$ ipython --no-banner

In [1]: import numpy as np

In [2]: np.set_printoptions(precision=2, suppress=True, linewidth=200)

In [3]: rd = lambda a: np.round(a, 2) + 0

In [4]: feats = np.array([[1, 1, 0, -1, 1],
   ...:     [-1, -2, 1, 0, 1],
   ...:     [-2, 1, 1, -1, 2],
   ...:     [-2, 1, 2, 0, 2],
   ...:     [-2, 0, 2, -1, -1],
   ...:     [1, 1, -2, 1, 2],
   ...:     [-1, 0, 1, 1, 1]])

In [5]: feats[4] = feats[0]

In [6]: feats
Out[6]: 
array([[ 1,  1,  0, -1,  1],
       [-1, -2,  1,  0,  1],
       [-2,  1,  1, -1,  2],
       [-2,  1,  2,  0,  2],
       [ 1,  1,  0, -1,  1],
       [ 1,  1, -2,  1,  2],
       [-1,  0,  1,  1,  1]])

In [7]: ang = np.radians(90)

In [8]: R = np.eye(5)

In [9]: R[1, 1] = R[3, 3] = np.cos(ang)

In [10]: R[1, 3], R[3, 1] = -np.sin(ang), np.sin(ang)

In [11]: rd(R)
Out[11]: 
array([[ 1.,  0.,  0.,  0.,  0.],
       [ 0.,  0.,  0., -1.,  0.],
       [ 0.,  0.,  1.,  0.,  0.],
       [ 0.,  1.,  0.,  0.,  0.],
       [ 0.,  0.,  0.,  0.,  1.]])

In [12]: A2 = feats @ R.T

In [13]: np.abs(A2 - feats).max(axis=0)
Out[13]: array([0., 2., 0., 2., 0.])

In [14]: rd(A2)
Out[14]: 
array([[ 1.,  1.,  0.,  1.,  1.],
       [-1.,  0.,  1., -2.,  1.],
       [-2.,  1.,  1.,  1.,  2.],
       [-2.,  0.,  2.,  1.,  2.],
       [ 1.,  1.,  0.,  1.,  1.],
       [ 1., -1., -2.,  1.,  2.],
       [-1., -1.,  1.,  0.,  1.]])

In [15]: rd(np.linalg.svd(feats, compute_uv=False)), rd(np.linalg.svd(A2, compute_uv=False))
Out[15]: (array([5.22, 4.  , 2.53, 1.78, 1.1 ]), array([5.22, 4.  , 2.53, 1.78, 1.1 ]))

In [16]: A2 = np.c_[feats[:, :2] @ np.array([[3, -3], [-3, 1]]), np.array([-5, -3, 4, -5, 4, 1, 5])]

In [17]: A2
Out[17]: 
array([[ 0, -2, -5],
       [ 3,  1, -3],
       [-9,  7,  4],
       [-9,  7, -5],
       [ 0, -2,  4],
       [ 0, -2,  1],
       [-3,  3,  5]])

In [18]: rd(np.linalg.norm(np.linalg.qr(feats)[0].T @ A2, axis=0) ** 2 / ((A2 ** 2).sum(axis=0) + 1e-12))
Out[18]: array([1.  , 1.  , 0.13])

In [19]: np.linalg.matrix_rank(A2)
Out[19]: np.int64(3)

In [20]: x0 = np.array([2, 2, 1, 0, 2])

In [21]: a = np.maximum(feats @ x0, 0)

In [22]: np.maximum(feats @ x0, 0) - np.maximum(-feats @ x0, 0)
Out[22]: array([ 6, -3,  3,  4,  6,  6,  1])

In [23]: rd(np.tanh(feats @ x0))
Out[23]: array([ 1.  , -1.  ,  1.  ,  1.  ,  1.  ,  1.  ,  0.76])

In [24]: x0 = np.array([0, 0, 2, 1, 0])

In [25]: y = feats @ x0

In [26]: y
Out[26]: array([-1,  2,  1,  4, -1, -3,  3])

In [27]: rd(np.linalg.lstsq(feats, y)[0])
Out[27]: array([0., 0., 2., 1., 0.])

In [28]: rng = np.random.default_rng(1793)

In [29]: y = y + 0.05 * rng.normal(size=7)

In [30]: rd(y)
Out[30]: array([-1.  ,  1.98,  0.99,  3.97, -1.1 , -2.96,  2.92])

In [31]: coef, *_ = np.linalg.lstsq(feats, y)

In [32]: rd(np.linalg.norm(y - feats @ coef))
Out[32]: np.float64(0.09)

In [33]: [round(float(np.linalg.norm(np.linalg.solve(feats.T @ feats + lam * np.eye(5), feats.T @ y))), 2) for lam in (0, 1, 10, 100)]
Out[33]: [2.18, 1.57, 0.89, 0.23]

In [34]: coef.round()
Out[34]: array([-0., -0.,  2.,  1., -0.])

In [35]: rd(feats.T @ (y - feats @ coef))
Out[35]: array([0., 0., 0., 0., 0.])

In [36]: rd(coef)
Out[36]: array([-0.04,  0.  ,  1.94,  0.98, -0.01])
